% python3 -q
>>> import numpy as np
>>> np.set_printoptions(precision=1, suppress=True, linewidth=200, sign=" ")
>>> rnd = lambda a: np.round(a, 1) + 0
>>> arr = np.load("out13.npy")
>>> arr
array([[-3, -6, -9, -1, -2, -3],
       [-6, -3, -9, -2, -1, -3],
       [-6, -9, -3, -2, -3, -1],
       [ 0,  0,  0,  3,  6,  9],
       [ 0,  0,  0,  6,  3,  9],
       [ 0,  0,  0,  6,  9,  3]])
>>> x0 = np.array([-1, 3, 1, 3, -2, -3])
>>> a = np.maximum(arr @ x0, 0)
>>> np.flatnonzero(a > 1e-9)
array([], dtype=int64)
>>> np.maximum(arr @ x0, 0) - np.maximum(-arr @ x0, 0)
array([-14,  -7, -21, -30, -15,  -9])
>>> rng = np.random.default_rng(874242)
>>> idx = rng.permutation(6)
>>> other = arr[:, idx] * rng.choice([-1, 1], 6)
>>> other
array([[ 6,  2,  3,  1, -9,  3],
       [ 3,  1,  3,  2, -9,  6],
       [ 9,  3,  1,  2, -3,  6],
       [ 0, -6, -9, -3,  0,  0],
       [ 0, -3, -9, -6,  0,  0],
       [ 0, -9, -3, -6,  0,  0]])
>>> Uu, _, Vt = np.linalg.svd(arr.T @ other)
>>> rnd(np.linalg.lstsq(arr, other)[0])
array([[ 0.,  0.,  0.,  0.,  0., -1.],
       [-1.,  0.,  0.,  0.,  0.,  0.],
       [ 0.,  0.,  0.,  0.,  1.,  0.],
       [ 0.,  0.,  0., -1.,  0.,  0.],
       [ 0., -1.,  0.,  0.,  0.,  0.],
       [ 0.,  0., -1.,  0.,  0.,  0.]])
>>> idx
array([ 1,  4,  5,  3,  2,  0])
>>> rnd(Uu @ Vt)
array([[ 0.,  0.,  0.,  0.,  0., -1.],
       [-1.,  0.,  0.,  0.,  0.,  0.],
       [ 0.,  0.,  0.,  0.,  1.,  0.],
       [ 0.,  0.,  0., -1.,  0.,  0.],
       [ 0., -1.,  0.,  0.,  0.,  0.],
       [ 0.,  0., -1.,  0.,  0.,  0.]])
>>> other = arr + rng.integers(-2, 3, (6, 2)) @ rng.integers(-2, 3, (2, 6))
>>> other
array([[ -5,  -4, -10,  -2,  -1,  -2],
       [-10,   1, -11,  -4,   1,  -1],
       [ -8,  -7,  -4,  -3,  -2,   0],
       [ -2,   2,   3,   0,   5,  10],
       [ -4,   4,   4,   1,   2,  11],
       [ -4,   4,   4,   1,   8,   5]])
>>> rnd(np.linalg.svd(other - arr, compute_uv=False))
array([ 14.6,   6.5,   0. ,   0. ,   0. ,   0. ])
>>> other - arr
array([[-2,  2, -1, -1,  1,  1],
       [-4,  4, -2, -2,  2,  2],
       [-2,  2, -1, -1,  1,  1],
       [-2,  2,  3, -3, -1,  1],
       [-4,  4,  4, -5, -1,  2],
       [-4,  4,  4, -5, -1,  2]])
